$ python3 -q
>>> import numpy as np
>>> np.set_printoptions(suppress=True, linewidth=160)
>>> rnd = lambda a: np.round(a, 3) + 0
>>> F = np.loadtxt("run9.csv", delimiter=",")
>>> print(F)
[[ -0.9   0.8   0.3   0.    1.4   0.7]
 [  1.6   1.5  -1.3   0.4  -0.3  -2.2]
 [ -1.4  -0.3   0.7  -0.3  -0.7  -0.5]
 [  1.2   0.8  -2.2   0.8   0.3   1. ]
 [  0.2  -1.4   1.4   0.5   1.9  -0.2]
 [  1.    1.   -0.8   2.    0.6   0.4]
 [ -0.1  -1.8   0.9   0.5   1.2  -1.3]
 [ -0.4  -1.7   0.2  -0.4  -1.4  -0.7]
 [  0.2  -0.2  -1.1   0.4  -0.7  -1.8]
 [  1.3   1.1  -1.6   0.    1.8  -1.5]
 [ -0.7  -1.3   0.3   0.   -0.7  -0.4]
 [ -1.4  -0.2  -1.8  -0.1   0.2   0.1]
 [  0.2  -0.4   0.6  -0.7  -2.3   1. ]
 [  0.3   0.7  -0.2   0.5  -0.4   0.8]
 [  0.1   0.2  -1.9  -1.5   0.7  -0.5]
 [ -0.6  -0.7  -0.1  -0.1  -0.4   1.8]
 [  1.    0.3  -0.5  -1.   -1.4  -0.3]
 [-11.    6.    1.   -8.   -7.   12. ]]
>>> hat = F @ np.linalg.solve(F.T @ F, F.T)
>>> print(np.allclose(hat @ hat, hat))
True
>>> print(rnd(np.trace(hat)))
6.0
>>> idx = F[:, 4] > np.median(F[:, 4])
>>> u = F[idx].mean(axis=0) - F[~idx].mean(axis=0)
>>> print(idx.astype(int))
[1 1 0 1 1 1 1 0 0 1 0 1 0 0 1 0 0 0]
>>> print(rnd(u))
[ 1.711 -0.044 -0.878  1.356  2.533 -1.711]
>>> print(np.argsort(-np.abs(u).round(6), kind="stable"))
[4 0 5 3 2 1]
>>> print(rnd((((F - F.mean(axis=0)) @ u > 0) == idx).mean()))
0.778
>>> K = np.loadtxt("a.csv", delimiter=",")
>>> print(K)
[[0. 0. 0. 0. 0. 0. 0.]
 [0. 9. 0. 3. 9. 9. 0.]
 [0. 9. 0. 3. 9. 9. 0.]
 [0. 0. 0. 0. 0. 0. 0.]]
>>> U, s, Vh = np.linalg.svd(K)
>>> V = Vh[:(s > 1e-8).sum()]
>>> rng = np.random.default_rng(279858)
>>> x0 = K[1] + 4 * K[3] + rng.integers(2) * np.eye(7)[3]
>>> print(x0)
[0. 9. 0. 3. 9. 9. 0.]
>>> print(rnd(np.linalg.norm(x0 - V.T @ V @ x0)))
0.0
>>> print(rnd(V.T @ V))
[[0.    0.    0.    0.    0.    0.    0.   ]
 [0.    0.321 0.    0.107 0.321 0.321 0.   ]
 [0.    0.    0.    0.    0.    0.    0.   ]
 [0.    0.107 0.    0.036 0.107 0.107 0.   ]
 [0.    0.321 0.    0.107 0.321 0.321 0.   ]
 [0.    0.321 0.    0.107 0.321 0.321 0.   ]
 [0.    0.    0.    0.    0.    0.    0.   ]]
>>> print(np.allclose(V.T @ V @ x0, x0))
True
>>> other = np.array([[1, -1, -3],
...     [1, 3, 2],
...     [3, -2, 0],
...     [2, 3, 2],
...     [1, 3, 0],
...     [1, 0, -1],
...     [-2, 1, 2]])
>>> print(np.linalg.matrix_rank(K @ other))
1
>>> print(np.einsum("ik,kj->ij", K, other))
[[ 0.  0.  0.]
 [33. 63. 15.]
 [33. 63. 15.]
 [ 0.  0.  0.]]
>>> print(np.vstack([K, other.T]).shape)
(7, 7)
>>> other @ K
Traceback (most recent call last):
  File "<python-input-28>", line 1, in <module>
    other @ K
    ~~~~~~^~~
ValueError: matmul: Input operand 1 has a mismatch in its core dimension 0, with gufunc signature (n?,k),(k,m?)->(n?,m?) (size 4 is different from 3)
>>> print(K @ other)
[[ 0.  0.  0.]
 [33. 63. 15.]
 [33. 63. 15.]
 [ 0.  0.  0.]]
>>> print(other.T @ K.T)
[[ 0. 33. 33.  0.]
 [ 0. 63. 63.  0.]
 [ 0. 15. 15.  0.]]
>>> print(np.einsum("ij->j", K))
[ 0. 18.  0.  6. 18. 18.  0.]
>>> other = K + rng.integers(-2, 3, (4, 1)) @ rng.integers(-2, 3, (1, 7))
>>> print(other)
[[-4. -2. -4.  2.  2.  4.  2.]
 [ 2. 10.  2.  2.  8.  7. -1.]
 [ 2. 10.  2.  2.  8.  7. -1.]
 [-2. -1. -2.  1.  1.  2.  1.]]
>>> print(rnd(np.linalg.svd(other - K, compute_uv=False)))
[10.583  0.     0.     0.   ]
>>> print(np.argsort(-np.linalg.norm(K, axis=0).round(6), kind="stable")[:3])
[1 4 5]
>>> print([round(float(x), 3) for x in np.linalg.svd(K, compute_uv=False)[:3]])
[22.45, 0.0, 0.0]
>>> print(np.linalg.cond(K) > 100)
True
>>> print(rnd(np.linalg.norm(K, 2) / np.linalg.norm(K)))
1.0
>>> U, s, Vh = np.linalg.svd(K)
>>> print(np.argmax(s[:-1] / (s[1:] + 1e-6)) + 1)
1
>>> other = U[:, :1] @ np.diag(s[:1]) @ Vh[:1]
>>> print(rnd(np.linalg.norm(K - other, 2)), rnd(s[1]))
0.0 0.0
>>> print(rnd(other))
[[0. 0. 0. 0. 0. 0. 0.]
 [0. 9. 0. 3. 9. 9. 0.]
 [0. 9. 0. 3. 9. 9. 0.]
 [0. 0. 0. 0. 0. 0. 0.]]
>>> print(np.linalg.matrix_rank(other))
1
>>> print(rnd(np.linalg.norm(K - other) / np.linalg.norm(K)))
0.0
>>> print(np.linalg.matrix_rank(K, rtol=0.05))
1
